$ ipython --no-banner

In [1]: import numpy as np

In [2]: np.set_printoptions(precision=4, suppress=True, linewidth=100, floatmode="fixed")

In [3]: X = np.load("sample1.npy")

In [4]: X
Out[4]: 
array([[ -3.4105,   2.2948,   7.9300,  -0.3635,  -6.7053,  -5.9663,  -1.2087,   0.3728,   4.1387,
          0.3351,   5.7699],
       [  6.6869,   1.2817,  10.4808,   1.8986,   4.4053, -10.5541,  -4.0863,  -7.5644,   0.3389,
          3.7864,   3.1065],
       [ -1.6979,   3.1289,   7.3345,  -0.5198,  -5.8267,  -5.4426,   1.2763,   0.3579,   4.0565,
         -0.9804,   6.4795],
       [  4.9016,   3.7357,   4.9971,   1.1157,   0.1660,  -5.3878,   5.7757,  -0.7863,   4.1515,
         -3.6011,   9.1404],
       [ -0.9126,   1.5021,   7.9129,   2.4426,  -3.4147,  -7.3522,   2.0428,  -0.2030,   2.1424,
          0.4091,   5.0854],
       [  5.6474,   2.6923,   5.5257,   0.2192,   1.9551,  -6.4432,  -1.6260,  -3.2770,   5.5627,
         -1.3175,   9.3234],
       [  1.8213,   0.0478,   8.1196,   2.1639,   0.7736,  -9.0131,  -6.2716,  -3.8036,   3.6687,
          2.9366,   5.7452],
       [  7.1676,   4.6014,   5.2982,  -1.6441,   1.5662,  -5.1748,   0.8205,  -3.4718,   5.7445,
         -3.0429,   9.9622],
       [  1.0523,   1.7132,  10.5919,   0.5667,  -1.6609,  -8.9280,  -3.4243,  -4.3385,   1.1282,
          3.2634,   2.7928],
       [ -1.7525,   1.4672,   8.9046,   3.3025,  -4.2197,  -7.8353,   4.5430,   0.2341,   0.3258,
          0.7515,   3.4095],
       [  7.8307,   2.8727,   6.5106,  -0.3848,   3.9580,  -7.2881,  -3.6021,  -5.6114,   5.0016,
         -0.2809,   8.5706],
       [  0.8047,   2.2481,  10.4319,   1.0840,  -2.4434,  -8.4849,   0.4586,  -3.1869,   0.2360,
          2.1682,   2.5526],
       [  2.3046,   3.7946,   6.6953,   0.3018,  -2.4900,  -5.6245,   4.7354,  -0.6708,   3.2084,
         -2.2856,   7.1184],
       [  2.8326,   3.2037,   4.9451,  -0.0190,  -1.3711,  -5.1277,   1.2440,  -0.6608,   5.8701,
         -2.6578,   9.6557],
       [  3.1756,   5.0960,   7.5687,  -2.7248,  -2.9204,  -5.0993,   1.4836,  -2.5501,   4.0601,
         -1.8995,   7.0590],
       [  4.5262,   3.5583,   5.7604,  -0.9335,  -0.0321,  -5.6190,  -0.6034,  -2.5885,   5.6149,
         -1.9018,   9.1357],
       [  5.1693,   1.9234,   6.1036,   2.8154,   2.2459,  -7.4591,   2.4017,  -2.3816,   3.1576,
         -1.0497,   7.6664],
       [  1.6274,   2.8812,   8.4671,   0.0745,  -2.2537,  -7.0420,   0.2501,  -2.4655,   2.5773,
          0.3361,   5.2831],
       [  7.1920,   4.4545,   5.8574,  -2.7420,   1.7375,  -5.4669,  -2.9390,  -4.7398,   6.4302,
         -1.9214,   9.8184],
       [  5.3238,   0.1211,   8.6594,   4.2858,   4.2026, -10.2782,  -1.6762,  -5.0105,   0.9337,
          2.7048,   4.5071],
       [  7.8369,   4.8216,   5.2812,  -1.7188,   2.0153,  -5.1591,   1.2713,  -3.7364,   5.6160,
         -3.2420,  10.0171],
       [ -2.1063,   0.3607,  11.2345,   3.8602,  -3.4671,  -9.8506,   1.1959,  -1.8179,  -1.4554,
          3.7518,   0.6435],
       [ -0.2906,   4.0950,   7.4685,  -1.5681,  -5.3856,  -5.0692,   1.9110,  -0.4023,   4.0046,
         -1.5422,   6.6159],
       [  0.2728,   0.3278,   7.8578,   3.4400,  -1.0549,  -8.4787,  -0.7964,  -1.4660,   2.3745,
          1.6205,   5.2327],
       [  2.9510,   2.7475,   6.7997,  -0.6482,  -0.7965,  -6.4186,  -2.7397,  -2.8518,   5.1010,
         -0.3142,   7.8338],
       [  3.2012,   3.9932,   7.7335,  -2.4852,  -1.7920,  -5.9584,  -2.6594,  -3.6201,   4.7585,
         -0.4046,   7.1215],
       [ 11.8736,   2.5296,   5.4113,  -0.3969,   8.3440,  -7.8032,  -6.7973,  -7.9249,   6.4561,
         -0.2238,  10.4831],
       [  3.6276,   4.2576,   8.1228,  -1.1006,  -1.6300,  -6.2470,   2.0998,  -2.9764,   2.7202,
         -1.0224,   5.9896],
       [ -0.4808,   3.4604,   7.7887,  -0.6754,  -4.9412,  -5.7271,   1.6894,  -0.5284,   3.4263,
         -0.8648,   6.0182],
       [  6.3465,   0.6792,   9.7040,   4.8892,   4.6672, -10.7807,   1.8477,  -5.4283,  -1.2724,
          2.6185,   2.8898],
       [  2.1687,   3.6425,   5.9081,  -0.0920,  -2.4737,  -5.2146,   3.1303,  -0.4701,   4.5414,
         -2.5351,   8.2911],
       [  3.5283,   6.6843,   6.7671,  -4.3635,  -4.1560,  -3.4914,   3.7467,  -1.7550,   4.9121,
         -3.8733,   8.2768],
       [  2.5534,   2.0568,   8.3303,   2.3925,  -0.5035,  -7.9789,   2.7205,  -2.2706,   1.2204,
          0.4015,   4.7977],
       [  5.3164,   5.5012,   8.0067,  -1.7740,  -1.1849,  -5.6538,   4.8805,  -3.2301,   2.2662,
         -2.2840,   6.2040],
       [ -0.9288,   3.1793,  10.2203,  -2.4803,  -5.1081,  -6.9653,  -4.6134,  -3.3352,   3.0807,
          2.1537,   3.8924],
       [  6.4555,   4.9602,   7.1205,  -2.6109,   0.4953,  -5.6824,  -0.1961,  -4.4977,   4.5301,
         -1.7533,   7.9658],
       [  5.4141,   0.7792,   8.8807,   5.1979,   3.6349, -10.0838,   3.6442,  -3.9521,  -0.8577,
          1.6041,   3.6220],
       [  4.5557,   4.3299,   5.9454,  -2.5142,  -0.7742,  -5.0383,  -1.6841,  -3.0136,   6.2389,
         -2.0809,   9.3582],
       [  1.8201,   1.5173,   9.3899,   3.8254,  -0.6972,  -8.9235,   4.5710,  -2.0724,  -0.7326,
          1.2267,   2.9642]])

In [5]: U, s, vt = np.linalg.svd(X)

In [6]: vecs = vt[:(s > 1e-8).sum()]

In [7]: rng = np.random.default_rng(778)

In [8]: vec = X[8] + -1 * X[6] + rng.integers(2) * np.eye(11)[9]

In [9]: vec
Out[9]: 
array([-0.7691,  1.6654,  2.4723, -1.5973, -2.4345,  0.0852,  2.8472, -0.5349, -2.5405,  1.3268,
       -2.9524])

In [10]: round(np.linalg.norm(vec - vecs.T @ vecs @ vec), 4)
Out[10]: np.float64(0.8916)
